% ipython --no-banner

In [1]: import numpy as np

In [2]: from numpy import linalg as LA

In [3]: np.set_printoptions(precision=3, suppress=True, linewidth=160)

In [4]: def tidy(a):
   ...:     return np.round(a, 3) + 0
   ...: 

In [5]: Y = np.array([[0, 3, 3], [0, 3, 1], [0, 2, 0]])

In [6]: Y[-1] = Y[0]

In [7]: data = Y + 0.02 * np.eye(3)

In [8]: data
Out[8]: 
array([[0.02, 3.  , 3.  ],
       [0.  , 3.02, 1.  ],
       [0.  , 3.  , 3.02]])

In [9]: rng = np.random.default_rng(29757)

In [10]: Y = data + rng.integers(-2, 3, (3, 2)) @ rng.integers(-2, 3, (2, 3))

In [11]: Y
Out[11]: 
array([[ 2.02, -1.  ,  1.  ],
       [ 2.  , -0.98, -1.  ],
       [ 0.  ,  7.  ,  7.02]])

In [12]: tidy(Y - data)
Out[12]: 
array([[ 2., -4., -2.],
       [ 2., -4., -2.],
       [ 0.,  4.,  4.]])

In [13]: tidy(LA.svd(Y - data, compute_uv=False))
Out[13]: array([8.653, 2.265, 0.   ])

In [14]: K = np.array([[-3, 2, -2, 2], [2, 3, 1, 3], [-2, -1, -3, -2], [2, 1, 1, -2]])

In [15]: K
Out[15]: 
array([[-3,  2, -2,  2],
       [ 2,  3,  1,  3],
       [-2, -1, -3, -2],
       [ 2,  1,  1, -2]])

In [16]: Y = K / LA.norm(K, axis=1, keepdims=True)

In [17]: gram = Y @ Y.T

In [18]: tidy(gram)
Out[18]: 
array([[ 1.   ,  0.182,  0.309, -0.69 ],
       [ 0.182,  1.   , -0.786,  0.132],
       [ 0.309, -0.786,  1.   , -0.298],
       [-0.69 ,  0.132, -0.298,  1.   ]])

In [19]: np.argwhere(np.triu(np.abs(gram) > 0.95, 1))
Out[19]: array([], shape=(0, 2), dtype=int64)

In [20]: (np.abs(gram) > 0.9).astype(int)
Out[20]: 
array([[1, 0, 0, 0],
       [0, 1, 0, 0],
       [0, 0, 1, 0],
       [0, 0, 0, 1]])

In [21]: (gram - 2 * np.eye(4)).round(6).argmax(axis=1)
Out[21]: array([2, 0, 0, 1])

In [22]: tidy(LA.norm(Y, axis=1))
Out[22]: array([1., 1., 1., 1.])

In [23]: vec = np.array([-4, -5, -2, -2])

In [24]: y = K @ vec

In [25]: y
Out[25]: array([  2, -31,  23, -11])

In [26]: tidy(LA.solve(K.T, K[0]))
Out[26]: array([1., 0., 0., 0.])

In [27]: LA.solve(K, y[:-1])
ValueError: solve1: Input operand 1 has a mismatch in its core dimension 0, with gufunc signature (m,m),(m)->(m) (size 3 is different from 4)


In [28]: tidy(LA.solve(K, 4 * y))
Out[28]: array([-16., -20.,  -8.,  -8.])

In [29]: tidy(LA.solve(K, y))
Out[29]: array([-4., -5., -2., -2.])

In [30]: vec = np.array([-3, 3, -1, -3])

In [31]: np.einsum("ij,j->i", K, vec)
Out[31]: array([11, -7, 12,  2])

In [32]: (K * vec).sum(axis=1)
Out[32]: array([11, -7, 12,  2])

In [33]: np.sign((K @ vec).round(6))
Out[33]: array([ 1, -1,  1,  1])

In [34]: O, Rm = LA.qr(K)

In [35]: tidy(O.T @ O)
Out[35]: 
array([[1., 0., 0., 0.],
       [0., 1., 0., 0.],
       [0., 0., 1., 0.],
       [0., 0., 0., 1.]])

In [36]: tidy(Rm)
Out[36]: 
array([[ 4.583,  0.873,  3.491,  0.   ],
       [ 0.   , -3.773,  0.013, -3.445],
       [ 0.   ,  0.   ,  1.676,  1.816],
       [ 0.   ,  0.   ,  0.   , -2.415]])

In [37]: np.allclose(Rm.T @ Rm, K.T @ K)
Out[37]: True

In [38]: O.shape, Rm.shape
Out[38]: ((4, 4), (4, 4))

In [39]: tidy(abs(Rm[0, 0])), tidy(LA.norm(K[:, 0]))
Out[39]: (np.float64(4.583), np.float64(4.583))

In [40]: u, v = K[1], K[3]

In [41]: u @ u
Out[41]: np.int64(23)

In [42]: p = (u @ v) / (u @ u) * u

In [43]: (v - p) @ u
Out[43]: np.float64(0.0)

In [44]: feats = np.load("w.npy")

In [45]: feats
Out[45]: 
array([[-2., -3.,  0.],
       [-3., -2.,  0.],
       [ 0.,  0., -2.]])

In [46]: # 2 blocks once reordered

In [47]: Y = np.array([[-2, 1, 1], [1, -2, 0]])

In [48]: Z = np.kron(Y, feats)

In [49]: Z.shape
Out[49]: (6, 9)

In [50]: tidy(LA.norm(Z, 2)), tidy(LA.norm(Y, 2) * LA.norm(feats, 2))
Out[50]: (np.float64(15.436), np.float64(15.436))

In [51]: LA.matrix_rank(Z)
Out[51]: np.int64(6)

In [52]: M = 4 * np.eye(4) + np.eye(4, k=1)

In [53]: M
Out[53]: 
array([[4., 1., 0., 0.],
       [0., 4., 1., 0.],
       [0., 0., 4., 1.],
       [0., 0., 0., 4.]])

In [54]: # triangular: eigenvalues sit on the diagonal

In [55]: idx = rng.permutation(4)

In [56]: idx
Out[56]: array([3, 1, 0, 2])

In [57]: Y = M[idx][:, idx]

In [58]: Y
Out[58]: 
array([[4., 0., 0., 0.],
       [0., 4., 0., 1.],
       [0., 1., 4., 0.],
       [1., 0., 0., 4.]])

In [59]: np.diag(Y)
Out[59]: array([4., 4., 4., 4.])

In [60]: ev, evecs = LA.eig(M)

In [61]: M @ evecs[:, 0] - ev[0] * evecs[:, 0]
Out[61]: array([0., 0., 0., 0.])

In [62]: tidy(np.sort(LA.eigvals(M.T)))
Out[62]: array([4., 4., 4., 4.])

In [63]: ev
Out[63]: array([4., 4., 4., 4.])

In [64]: P = np.triu(np.array([[-3, 1, 2, -2], [-1, -3, 2, 0], [0, -3, 3, -2], [-3, -1, -3, 3]]), 1) + np.eye(4)

In [65]: Y = P @ M @ LA.inv(P)

In [66]: tidy(LA.det(Y))
Out[66]: np.float64(256.0)

In [67]: np.poly(Y)
Out[67]: array([   1.,  -16.,   96., -256.,  256.])

In [68]: E = np.diag(10 * np.array([0, 2, 2])) + np.array([[0, 2, 0], [2, 1, 1], [1, 0, 1]])

In [69]: E
Out[69]: 
array([[ 0,  2,  0],
       [ 2, 21,  1],
       [ 1,  0, 21]])

In [70]: idx = rng.permutation(3)

In [71]: idx
Out[71]: array([0, 2, 1])

In [72]: Y = E[idx][:, idx]

In [73]: Y
Out[73]: 
array([[ 0,  0,  2],
       [ 1, 21,  0],
       [ 2,  1, 21]])

In [74]: np.diag(Y)
Out[74]: array([ 0, 21, 21])

In [75]: np.allclose(Y, E)
Out[75]: False
